$ python3 -q
>>> import numpy as np
>>> from numpy import linalg as LA
>>> np.set_printoptions(precision=2, suppress=True, linewidth=140, sign=" ")
>>> rnd = lambda a: np.round(a, 2) + 0
>>> W0 = np.loadtxt("mat.csv", delimiter=",")
>>> rnd(W0)
array([[ 0.44,  0.22,  0.33,  0.  ],
       [ 0.22,  0.33,  0.11,  0.33],
       [ 0.1 ,  0.3 ,  0.4 ,  0.2 ],
       [ 0.23,  0.23,  0.23,  0.31]])
>>> rnd(LA.norm(W0) ** 2 / LA.norm(W0, 2) ** 2)
np.float64(1.18)
>>> rnd(LA.norm(W0, 2))
np.float64(1.01)
>>> rnd(LA.norm(W0, axis=0))
array([ 0.56,  0.55,  0.58,  0.5 ])
>>> rnd(LA.norm(W0, "nuc"))
np.float64(1.67)
>>> LA.norm(W0, axis=1).argmax()
np.int64(0)
>>> rnd(LA.norm(W0, 1)), rnd(LA.norm(W0, np.inf))
(np.float64(1.09), np.float64(1.0))
>>> Q = W0.astype(float).copy()
>>> for j in range(4):
...     Q[:, j] -= Q[:, :j] @ (Q[:, :j].T @ Q[:, j])
...     Q[:, j] /= LA.norm(Q[:, j])
... 
>>> rnd(Q.T @ Q)
array([[ 1.,  0.,  0.,  0.],
       [ 0.,  1.,  0.,  0.],
       [ 0.,  0.,  1.,  0.],
       [ 0.,  0.,  0.,  1.]])
>>> rnd(LA.matrix_power(W0, 100))
array([[ 0.25,  0.28,  0.27,  0.21],
       [ 0.25,  0.28,  0.27,  0.21],
       [ 0.25,  0.28,  0.27,  0.21],
       [ 0.25,  0.28,  0.27,  0.21]])
>>> p = np.eye(4)[3]
>>> for _ in range(4):
...     p = p @ W0
...     print(p.round(2))
... 
[ 0.23  0.23  0.23  0.31]
[ 0.25  0.27  0.27  0.22]
[ 0.25  0.27  0.27  0.21]
[ 0.25  0.28  0.27  0.21]
>>> M2 = np.array([[-2, -2, 2], [-2, 0, -1]])
>>> cent = np.kron(M2, W0)
>>> rnd(cent)
array([[-0.89, -0.44, -0.67,  0.  , -0.89, -0.44, -0.67,  0.  ,  0.89,  0.44,  0.67,  0.  ],
       [-0.44, -0.67, -0.22, -0.67, -0.44, -0.67, -0.22, -0.67,  0.44,  0.67,  0.22,  0.67],
       [-0.2 , -0.6 , -0.8 , -0.4 , -0.2 , -0.6 , -0.8 , -0.4 ,  0.2 ,  0.6 ,  0.8 ,  0.4 ],
       [-0.46, -0.46, -0.46, -0.62, -0.46, -0.46, -0.46, -0.62,  0.46,  0.46,  0.46,  0.62],
       [-0.89, -0.44, -0.67,  0.  ,  0.  ,  0.  ,  0.  ,  0.  , -0.44, -0.22, -0.33,  0.  ],
       [-0.44, -0.67, -0.22, -0.67,  0.  ,  0.  ,  0.  ,  0.  , -0.22, -0.33, -0.11, -0.33],
       [-0.2 , -0.6 , -0.8 , -0.4 ,  0.  ,  0.  ,  0.  ,  0.  , -0.1 , -0.3 , -0.4 , -0.2 ],
       [-0.46, -0.46, -0.46, -0.62,  0.  ,  0.  ,  0.  ,  0.  , -0.23, -0.23, -0.23, -0.31]])
>>> rnd(LA.norm(cent, 2)), rnd(LA.norm(M2, 2) * LA.norm(W0, 2))
(np.float64(3.56), np.float64(3.56))
>>> cent.shape
(8, 12)
>>> T = np.stack([cent, -2 * cent, cent[::-1]])
>>> rnd(np.einsum("bij,cij->bc", T, T))
array([[ 20.34, -40.68,   3.71],
       [-40.68,  81.36,  -7.43],
       [  3.71,  -7.43,  20.34]])
>>> rnd(LA.norm(T, axis=(1, 2)))
array([ 4.51,  9.02,  4.51])
>>> J = np.loadtxt("sample11.csv", delimiter=",")
>>> J
array([[ 1.84,  0.72, -1.17,  0.85],
       [ 2.46,  1.13, -0.68,  1.1 ],
       [ 2.14,  1.21, -0.91,  1.02],
       [ 2.41,  0.86, -1.42,  0.97],
       [ 2.36,  1.42, -1.06,  1.11],
       [ 0.15, -1.71, -1.08, -1.1 ],
       [ 0.77, -1.94, -1.79, -0.89],
       [ 0.4 , -2.21, -1.14, -1.59],
       [ 0.7 , -1.75, -1.26, -1.31],
       [ 1.45, -2.17, -0.87, -1.13],
       [-1.38, -2.5 , -1.3 , -2.12],
       [-1.39, -2.09, -1.07, -2.12],
       [-1.27, -2.2 , -0.73, -2.22],
       [-0.97, -2.04, -1.05, -1.82],
       [-1.18, -2.42, -1.43, -1.98]])
>>> z = J[:, 0] > np.median(J[:, 0])
>>> f = J[z].mean(axis=0) - J[~z].mean(axis=0)
>>> ((J - J.mean(axis=0)) @ f > 0).astype(int)
array([ 1,  1,  1,  1,  1,  0,  0,  0,  0,  0,  0,  0,  0,  0,  0])
>>> np.argsort(-np.abs(f).round(6), kind="stable")
array([ 0,  1,  3,  2])
>>> z.astype(int)
array([ 1,  1,  1,  1,  1,  0,  1,  0,  0,  1,  0,  0,  0,  0,  0])
>>> hat = J @ LA.solve(J.T @ J, J.T)
>>> rnd(LA.eigvalsh(hat))
array([ 0.,  0.,  0.,  0.,  0.,  0.,  0.,  0.,  0.,  0.,  0.,  1.,  1.,  1.,  1.])
>>> rnd(hat @ J[:, 3])
array([ 0.85,  1.1 ,  1.02,  0.97,  1.11, -1.1 , -0.89, -1.59, -1.31, -1.13, -2.12, -2.12, -2.22, -1.82, -1.98])
>>> cen = (J - J.mean(axis=0)) / J.std(axis=0)
>>> rnd(cen.std(axis=0))
array([ 1.,  1.,  1.,  1.])
>>> coef = LA.lstsq(np.delete(cen, 1, axis=1), cen[:, 1])[0]
>>> np.abs(coef).argmax()
np.int64(2)
>>> x0 = np.array([-1, 1, -1, -2])
>>> target = J @ x0
>>> rnd(target)
array([-1.65, -2.85, -2.06, -2.07, -2.1 ,  1.42,  0.86,  1.71,  1.43, -0.49,  4.42,  4.61,  4.24,  3.62,  4.15])
>>> rnd(LA.pinv(J) @ J)
array([[ 1.,  0.,  0.,  0.],
       [ 0.,  1.,  0.,  0.],
       [ 0.,  0.,  1.,  0.],
       [ 0.,  0.,  0.,  1.]])
>>> rnd(LA.solve(J.T @ J, J.T @ target))
array([-1.,  1., -1., -2.])
>>> rng = np.random.default_rng(867)
>>> target = target + 0.02 * rng.normal(size=15)
>>> rnd(target)
array([-1.67, -2.84, -2.07, -2.12, -2.07,  1.45,  0.88,  1.7 ,  1.43, -0.47,  4.44,  4.62,  4.27,  3.63,  4.14])
>>> coef, *_ = LA.lstsq(J, target)
>>> rnd(J.T @ (target - J @ coef))
array([ 0.,  0.,  0.,  0.])
>>> cent = J[[10, 5]].astype(float)
>>> for _ in range(7):
...     z = LA.norm(J[:, None] - cent, axis=-1).argmin(axis=1)
...     cent = np.array([J[z == j].mean(axis=0) for j in range(2)])
... 
>>> z
array([ 1,  1,  1,  1,  1,  0,  0,  0,  0,  0,  0,  0,  0,  0,  0])
>>> np.abs(cent[1] - cent[0]).argmax()
np.int64(1)
>>> rnd(cent[1] - cent[0])
array([ 2.51,  3.17,  0.12,  2.64])
>>> np.bincount(z)
array([ 10,   5])
